In [1]: import numpy as np

In [2]: import numpy.linalg as la

In [3]: np.set_printoptions(suppress=True, linewidth=100)

In [4]: tidy = lambda a: np.round(a, 1) + 0

In [5]: M = np.array([[0.5, 0.5], [0.3, 0.7]])

In [6]: M
Out[6]: 
array([[0.5, 0.5],
       [0.3, 0.7]])

In [7]: # rows sum to 1

In [8]: rng = np.random.default_rng(280)

In [9]: lab = rng.permutation(2)

In [10]: lab
Out[10]: array([1, 0])

In [11]: out = M[lab][:, lab]

In [12]: out
Out[12]: 
array([[0.7, 0.3],
       [0.5, 0.5]])

In [13]: tidy(la.det(out)), tidy(la.det(M[lab]))
Out[13]: (np.float64(0.2), np.float64(-0.2))

In [14]: np.trace(out)
Out[14]: np.float64(1.2)

In [15]: tidy(la.det(out[::-1]))
Out[15]: np.float64(-0.2)

In [16]: np.einsum("ii->", out)
Out[16]: np.float64(1.2)

In [17]: m1 = np.load("data.npy")

In [18]: m1
Out[18]: 
array([[  9., -24., -12.,  -2.],
       [  0., -15., -12.,   0.],
       [  0.,  24.,  21.,   0.],
       [  4.,  -4.,   0.,   3.]])

In [19]: x = np.array([3, 3, 4, 3])

In [20]: target = m1 @ x

In [21]: target
Out[21]: array([-99., -93., 156.,   9.])

In [22]: tidy(la.solve(m1, m1[:, 3]))
Out[22]: array([0., 0., 0., 1.])

In [23]: tidy(la.solve(m1, 5 * target))
Out[23]: array([15., 15., 20., 15.])

In [24]: tidy(la.solve(m1, target + m1[:, 0]))
Out[24]: array([4., 3., 4., 3.])

In [25]: tidy(la.solve(m1, target))
Out[25]: array([3., 3., 4., 3.])

In [26]: tidy(la.solve(m1.T, m1[3]))
Out[26]: array([0., 0., 0., 1.])

In [27]: q, R = la.qr(m1)

In [28]: q.shape, R.shape
Out[28]: ((4, 4), (4, 4))

In [29]: tidy(abs(R[0, 0])), tidy(la.norm(m1[:, 0]))
Out[29]: (np.float64(9.8), np.float64(9.8))

In [30]: tidy(q)
Out[30]: 
array([[-0.9, -0.1, -0.1, -0.4],
       [ 0. , -0.5, -0.8,  0.4],
       [ 0. ,  0.8, -0.6,  0. ],
       [-0.4,  0.2,  0.3,  0.8]])

In [31]: np.allclose(R.T @ R, m1.T @ m1)
Out[31]: True

In [32]: tidy(q @ R)
Out[32]: 
array([[  9., -24., -12.,  -2.],
       [  0., -15., -12.,   0.],
       [  0.,  24.,  21.,   0.],
       [  4.,  -4.,   0.,   3.]])

In [33]: m1 @ m1
Out[33]: 
array([[  73., -136.,  -72.,  -24.],
       [   0.,  -63.,  -72.,    0.],
       [   0.,  144.,  153.,    0.],
       [  48.,  -48.,    0.,    1.]])

In [34]: np.allclose(m1 @ m1.T, m1.T @ m1)
Out[34]: False

In [35]: tidy(np.abs(la.eigvals(m1)).max())
Out[35]: np.float64(9.0)

In [36]: evals, V = la.eig(m1)

In [37]: tidy(np.sort(la.eigvals(m1.T)))
Out[37]: array([-3.,  5.,  7.,  9.])

In [38]: evals
Out[38]: array([ 7.,  5.,  9., -3.])

In [39]: np.prod(evals)
Out[39]: np.float64(-945.0)

In [40]: J = np.load("case14.npy")

In [41]: J
Out[41]: 
array([[-2, -2, -1,  2],
       [ 1, -2, -1,  0],
       [ 2,  0, -2,  1],
       [-1, -1,  1,  0]])

In [42]: lab = rng.permutation(4)

In [43]: lab
Out[43]: array([3, 1, 2, 0])

In [44]: out = J[lab][:, lab]

In [45]: out
Out[45]: 
array([[ 0, -1,  1, -1],
       [ 0, -2, -1,  1],
       [ 1,  0, -2,  2],
       [ 2, -2, -1, -2]])

In [46]: np.diag(out)
Out[46]: array([ 0, -2, -2, -2])

In [47]: np.allclose(out, J)
Out[47]: False

In [48]: x = np.array([-9, -1, -1, -6])

In [49]: target = out @ x

In [50]: target
Out[50]: array([  6,  -3, -19,  -3])

In [51]: tidy(la.solve(out, target + out[:, 2]))
Out[51]: array([-9., -1.,  0., -6.])

In [52]: tidy(la.solve(out, target))
Out[52]: array([-9., -1., -1., -6.])

In [53]: T = np.stack([J, -1 * J, J[::-1]])

In [54]: tidy(la.norm(T, axis=(1, 2)))
Out[54]: array([5.6, 5.6, 5.6])

In [55]: T.sum(axis=0)
Out[55]: 
array([[-1, -1,  1,  0],
       [ 2,  0, -2,  1],
       [ 1, -2, -1,  0],
       [-2, -2, -1,  2]])

In [56]: K = np.load("x.npy")

In [57]: K
Out[57]: 
array([[-1,  0,  0,  0],
       [ 0, -2,  0,  0],
       [ 0,  0,  0,  0],
       [ 0,  0,  0,  2]])

In [58]: Uu, sv, Vh = la.svd(K)

In [59]: sv
Out[59]: array([2., 2., 1., 0.])

In [60]: out = Uu[:, :3] @ np.diag(sv[:3]) @ Vh[:3]

In [61]: out
Out[61]: 
array([[-1.,  0.,  0.,  0.],
       [ 0., -2.,  0.,  0.],
       [ 0.,  0.,  0.,  0.],
       [ 0.,  0.,  0.,  2.]])

In [62]: np.abs(K - out).max()
Out[62]: np.float64(0.0)

In [63]: la.matrix_rank(out)
Out[63]: np.int64(3)

In [64]: tidy(la.norm(K - out, 2)), sv[3]
Out[64]: (np.float64(0.0), np.float64(0.0))

In [65]: x = np.array([1, 1, 2, 2])

In [66]: (K @ x).argmax()
Out[66]: np.int64(3)

In [67]: K @ np.eye(4)[3]
Out[67]: array([0., 0., 0., 2.])

In [68]: la.norm(K @ x) <= la.norm(K, 2) * la.norm(x) + 1e-9
Out[68]: np.True_

In [69]: K @ np.ones(4)
Out[69]: array([-1., -2.,  0.,  2.])

In [70]: la.lstsq(K[:-1].T, K[-1])[2]
Out[70]: np.int32(2)

In [71]: K @ K
Out[71]: 
array([[1, 0, 0, 0],
       [0, 4, 0, 0],
       [0, 0, 0, 0],
       [0, 0, 0, 4]])

In [72]: tidy(la.det(K))
Out[72]: np.float64(0.0)

In [73]: E = np.loadtxt("w.csv", delimiter=",")

In [74]: E
Out[74]: 
array([[-1.9, -1.2, -0.5],
       [-0.4,  0.3, -2.3],
       [ 0.6, -1.1,  1. ],
       [-0.5,  0.4, -2.3]])

In [75]: tidy(la.norm(E))
Out[75]: np.float64(4.4)

In [76]: np.unravel_index(np.abs(E).argmax(), E.shape)
Out[76]: (np.int64(1), np.int64(2))

In [77]: tidy(E.sum(axis=1))
Out[77]: array([-3.6, -2.4,  0.5, -2.4])

In [78]: E.shape
Out[78]: (4, 3)

In [79]: x = np.array([0, 1, 2])

In [80]: target = E @ x

In [81]: tidy(la.pinv(E) @ E)
Out[81]: 
array([[1., 0., 0.],
       [0., 1., 0.],
       [0., 0., 1.]])

In [82]: tidy(target)
Out[82]: array([-2.2, -4.3,  0.9, -4.2])

In [83]: target = target + 0.3 * rng.normal(size=4)

In [84]: tidy(target)
Out[84]: array([-2.3, -4.4,  0.7, -4.3])

In [85]: b, *_ = la.lstsq(E, target)

In [86]: tidy(la.norm(target - E @ b))
Out[86]: np.float64(0.1)

In [87]: tidy(E.T @ (target - E @ b))
Out[87]: array([0., 0., 0.])

In [88]: out = np.c_[E[:, :1] @ np.array([[-1]]), np.array([1, 3, 1, 2])]

In [89]: out
Out[89]: 
array([[ 1.9,  1. ],
       [ 0.4,  3. ],
       [-0.6,  1. ],
       [ 0.5,  2. ]])

In [90]: tidy(la.lstsq(E, out[:, 0])[0])
Out[90]: array([-1.,  0.,  0.])

In [91]: tidy(la.norm(out - E @ la.lstsq(E, out)[0], axis=0))
Out[91]: array([0. , 0.5])

In [92]: la.matrix_rank(out)
Out[92]: np.int64(2)

In [93]: la.matrix_rank(np.c_[E, out])
Out[93]: np.int64(4)

In [94]: u, v = E[3], E[2]

In [95]: tidy(u @ v)
Out[95]: np.float64(-3.0)

In [96]: p = (u @ v) / (u @ u) * u

In [97]: tidy(la.norm(u + v) ** 2 + la.norm(u - v) ** 2)
Out[97]: np.float64(16.5)

In [98]: tidy(p)
Out[98]: array([ 0.3, -0.2,  1.2])

In [99]: tidy(v - p)
Out[99]: array([ 0.3, -0.9, -0.2])

In [100]: sv = 10 * 0.9 ** np.arange(3)

In [101]: X = rng.normal(size=(15, 3)) * rng.permutation(sv)

In [102]: tidy(X)
Out[102]: 
array([[-11.7,  16.2, -14.2],
       [  1.5,   7.5,  -1.6],
       [ 12.3, -27.8,  -3.3],
       [ -6.1,  -3.9,  -0.3],
       [ -0.9,  -1.4,  10.3],
       [-10. ,  -8.1,   5.6],
       [ -2.4,  -3.3,   6. ],
       [  6.5,  -4.3,   3.1],
       [ -4.6,   4.2,  18. ],
       [ 15.8,  -1.6,  -1.9],
       [  8.6,  -1.9,  -2.6],
       [  3.4,  -6. ,  10.1],
       [ 11.2,  10.4,  -7.9],
       [ -9.8, -13.9,  14.3],
       [-10.2,   9.1,  -9.3]])

In [103]: x = np.array([1, -3, -1])

In [104]: h = np.maximum(X @ x, 0)

In [105]: np.flatnonzero(h > 1e-9)
Out[105]: array([ 2,  3,  5,  6,  7,  9, 10, 11, 13])

In [106]: tidy(np.maximum(X @ x, 0) - np.maximum(-X @ x, 0))
Out[106]: 
array([-46. , -19.4,  99. ,   5.9,  -7. ,   8.8,   1.5,  16.3, -35.2,  22.5,  16.8,  11.3, -12.2,
        17.5, -28.1])

In [107]: tidy(X.T @ h)
Out[107]: array([ 1565.2, -3300.3,    60.5])

In [108]: tidy(h)
Out[108]: array([ 0. ,  0. , 99. ,  5.9,  0. ,  8.8,  1.5, 16.3,  0. , 22.5, 16.8, 11.3,  0. , 17.5,  0. ])

In [109]: tidy(np.maximum(X @ (3 * x), 0))
Out[109]: 
array([  0. ,   0. , 297. ,  17.7,   0. ,  26.5,   4.4,  49. ,   0. ,  67.6,  50.5,  33.8,   0. ,
        52.6,   0. ])

In [110]: D = la.norm(X[:, None] - X[None], axis=-1)

In [111]: tidy(D[:5, :5])
Out[111]: 
array([[ 0. , 20.2, 51.3, 25. , 32.1],
       [20.2,  0. , 37. , 13.7, 15.1],
       [51.3, 37. ,  0. , 30.3, 32.5],
       [25. , 13.7, 30.3,  0. , 12.1],
       [32.1, 15.1, 32.5, 12.1,  0. ]])

In [112]: np.unravel_index(D.round(6).argmax(), D.shape)
Out[112]: (np.int64(0), np.int64(2))

In [113]: D.shape
Out[113]: (15, 15)

In [114]: D.mean(axis=1).argmax()
Out[114]: np.int64(2)

In [115]: tidy(la.norm(X - X.mean(axis=0), axis=1))
Out[115]: array([26.8,  9.8, 29.2,  7. ,  8.6, 12.7,  5.2,  6.9, 17.9, 16. ,  9.4,  9.9, 19. , 20.2, 18.6])

In [116]: tidy(la.norm(X, axis=1))
Out[116]: array([24.5,  7.8, 30.6,  7.2, 10.4, 14.1,  7.2,  8.4, 19.1, 16. ,  9.2, 12.2, 17.2, 22.3, 16.5])

In [117]: la.matrix_rank(D ** 2)
Out[117]: np.int64(5)

In [118]: x = np.array([2, -2, -2])

In [119]: target = X @ x

In [120]: tidy(target)
Out[120]: 
array([-27.3,  -8.8,  86.8,  -3.8, -19.7, -14.9, -10.2,  15.5, -53.7,  38.6,  26.1,  -1.4,  17.4,
       -20.5, -20. ])

In [121]: tidy(la.pinv(X) @ X)
Out[121]: 
array([[1., 0., 0.],
       [0., 1., 0.],
       [0., 0., 1.]])

In [122]: target = target + 0.3 * rng.normal(size=15)

In [123]: tidy(target)
Out[123]: 
array([-27.5,  -9. ,  86.6,  -3.4, -19.7, -15.2, -10.2,  15.7, -53.5,  38.5,  26. ,  -1.6,  17.9,
       -20.7, -19.9])

In [124]: b, *_ = la.lstsq(X, target)

In [125]: tidy(la.norm(target - X @ b))
Out[125]: np.float64(0.8)

In [126]: tidy(X.T @ (target - X @ b))
Out[126]: array([0., 0., 0.])

In [127]: tidy(b)
Out[127]: array([ 2., -2., -2.])

In [128]: Uu, sv, Vh = la.svd(X, full_matrices=False)

In [129]: np.allclose(Uu * sv @ Vh, X)
Out[129]: True

In [130]: tidy(Uu.T @ Uu)
Out[130]: 
array([[1., 0., 0.],
       [0., 1., 0.],
       [0., 0., 1.]])

In [131]: Uu.shape, sv.shape, Vh.shape
Out[131]: ((15, 3), (3,), (3, 3))

In [132]: np.abs(Uu[:, 0]).round(6).argmax()
Out[132]: np.int64(2)

In [133]: tidy(Uu.T @ X @ Vh.T)
Out[133]: 
array([[45.8,  0. ,  0. ],
       [ 0. , 36.4,  0. ],
       [ 0. ,  0. , 24.1]])

In [134]: proj = X @ la.solve(X.T @ X, X.T)

In [135]: la.matrix_rank(np.eye(15) - proj)
Out[135]: np.int64(12)

In [136]: tidy(la.eigvalsh(proj))
Out[136]: array([0., 0., 0., 0., 0., 0., 0., 0., 0., 0., 0., 0., 1., 1., 1.])

In [137]: arr = np.load("block3.npy")

In [138]: arr
Out[138]: 
array([[6, 0],
       [0, 2]])

In [139]: # triangular, det is the product of the diagonal

In [140]: tidy(la.norm(arr))
Out[140]: np.float64(6.3)

In [141]: arr.mean(axis=0)
Out[141]: array([3., 1.])

In [142]: np.diff(arr, axis=0)
Out[142]: array([[-6,  2]])

In [143]: np.unravel_index(np.abs(arr).argmax(), arr.shape)
Out[143]: (np.int64(0), np.int64(0))

In [144]: np.count_nonzero(arr)
Out[144]: np.int64(2)

In [145]: arr.sum(axis=0)
Out[145]: array([6, 2])

In [146]: tidy(la.svd(arr, compute_uv=False))
Out[146]: array([6., 2.])
